$ python -q
>>> import numpy as np
>>> np.set_printoptions(precision=2, suppress=True, linewidth=100)
>>> data = np.diag(5 * np.array([0, -3, 0, -2])) + np.array([[2, 4, 5, 1], [3, 5, 5, 5], [0, 0, 5, 2], [3, 0, 1, 5]])
>>> print(data)
[[  2   4   5   1]
 [  3 -10   5   5]
 [  0   0   5   2]
 [  3   0   1  -5]]
>>> ev, V = np.linalg.eig(data)
>>> print(np.sort(np.linalg.eigvals(np.linalg.inv(data))))
[-0.16 -0.1   0.16  0.46]
>>> print(ev)
[  6.32   2.19  -6.37 -10.13]
>>> other = data / np.sqrt((data ** 2).mean(axis=1, keepdims=True))
>>> print(np.linalg.norm(other, axis=1))
[2. 2. 2. 2.]
>>> print(other[1])
[ 0.48 -1.59  0.79  0.79]
>>> print(np.linalg.matrix_rank(other) == np.linalg.matrix_rank(data))
True
>>> print(data - data.mean(axis=1, keepdims=True))
[[ -1.     1.     2.    -2.  ]
 [  2.25 -10.75   4.25   4.25]
 [ -1.75  -1.75   3.25   0.25]
 [  3.25   0.25   1.25  -4.75]]
>>> rng = np.random.default_rng(246)
>>> lab = rng.permutation(4)
>>> print(lab)
[0 1 3 2]
>>> other = data[lab][:, lab]
>>> print(np.trace(other))
-8
>>> print(other)
[[  2   4   1   5]
 [  3 -10   5   5]
 [  3   0  -5   1]
 [  0   0   2   5]]
>>> print(np.sort(np.abs(np.linalg.eigvals(other))))
[ 2.19  6.32  6.37 10.13]
>>> print(np.diag(other))
[  2 -10  -5   5]
>>> print(np.allclose(other, data))
False
>>> x = np.array([4, 3, 5, 0])
>>> h1 = np.maximum(other @ x, 0)
>>> print(np.tanh(other @ x))
[ 1.  1. -1.  1.]
>>> print(other * (h1 > 1e-9)[:, None])
[[  2   4   1   5]
 [  3 -10   5   5]
 [  0   0   0   0]
 [  0   0   2   5]]
>>> print(h1)
[25  7  0 10]
>>> X = np.load("run0.npy")
>>> print(X)
[[-0.8  0.8  0.7  0.4 -2.7 -0.2  0.2  1.1 -0.2 -0.2 -2.2]
 [-0.2  0.1  0.5  0.8 -2.1 -0.4  0.6 -3.2 -0.8  0.6 -0.3]
 [ 1.4  0.  -0.1 -1.2 -1.  -0.7  0.2  0.2 -0.4  1.4  0.7]
 [-0.2 -0.3  1.1 -0.7 -0.6 -1.6  0.3  1.9 -0.6  0.1  0.2]
 [-0.1 -1.   0.6 -0.4 -0.5 -0.6  0.7 -0.9  0.4  0.5 -0.2]
 [-1.1  0.4  0.1  0.7  1.2  0.5  0.1  0.5  0.9 -0.8 -0.1]
 [ 0.3 -0.3  0.   0.1  1.2 -1.5 -0.4 -1.2  0.  -0.5 -0.9]
 [-1.8  1.4 -0.8  0.2 -1.3  1.4 -0.6 -1.4  1.2  0.5 -0.5]
 [ 1.2  0.1 -0.5  0.6 -0.8 -0.6 -1.  -1.1 -0.5 -0.5 -0.5]
 [ 0.   0.5  0.2  1.  -1.4 -0.3 -0.1  0.2 -0.6  0.2  2. ]
 [ 0.5 -0.3 -0.8  0.9  0.8 -1.3 -0.3  0.6  1.9  1.9  0.3]
 [ 0.1  0.  -0.4 -1.6 -0.5  0.  -0.7 -0.7 -0.7  0.3  0.7]
 [ 1.  -0.1  1.5 -0.2  0.5 -0.7  0.8 -0.8  0.7 -2.  -0.1]]
>>> x = np.array([3, 2, 4, -3, -4, 3, -3, -4, 2, 3, 3])
>>> y = X @ x
>>> print(y)
[ -1.6  16.7  13.4  -5.9   4.7 -10.7  -7.5  12.8   4.8   8.4  -3.2  12.    1.2]
>>> print(np.round(np.linalg.pinv(X) @ X, 2) + 0)
[[1. 0. 0. 0. 0. 0. 0. 0. 0. 0. 0.]
 [0. 1. 0. 0. 0. 0. 0. 0. 0. 0. 0.]
 [0. 0. 1. 0. 0. 0. 0. 0. 0. 0. 0.]
 [0. 0. 0. 1. 0. 0. 0. 0. 0. 0. 0.]
 [0. 0. 0. 0. 1. 0. 0. 0. 0. 0. 0.]
 [0. 0. 0. 0. 0. 1. 0. 0. 0. 0. 0.]
 [0. 0. 0. 0. 0. 0. 1. 0. 0. 0. 0.]
 [0. 0. 0. 0. 0. 0. 0. 1. 0. 0. 0.]
 [0. 0. 0. 0. 0. 0. 0. 0. 1. 0. 0.]
 [0. 0. 0. 0. 0. 0. 0. 0. 0. 1. 0.]
 [0. 0. 0. 0. 0. 0. 0. 0. 0. 0. 1.]]
>>> print(np.linalg.solve(X.T @ X, X.T @ y))
[ 3.  2.  4. -3. -4.  3. -3. -4.  2.  3.  3.]
>>> y = y + 0.05 * rng.normal(size=13)
>>> print(y)
[ -1.63  16.78  13.41  -5.94   4.76 -10.74  -7.5   12.78   4.71   8.35  -3.21  11.97   1.28]
>>> b, *_ = np.linalg.lstsq(X, y)
>>> print(b.round())
[ 3.  2.  4. -3. -4.  3. -3. -4.  2.  3.  3.]
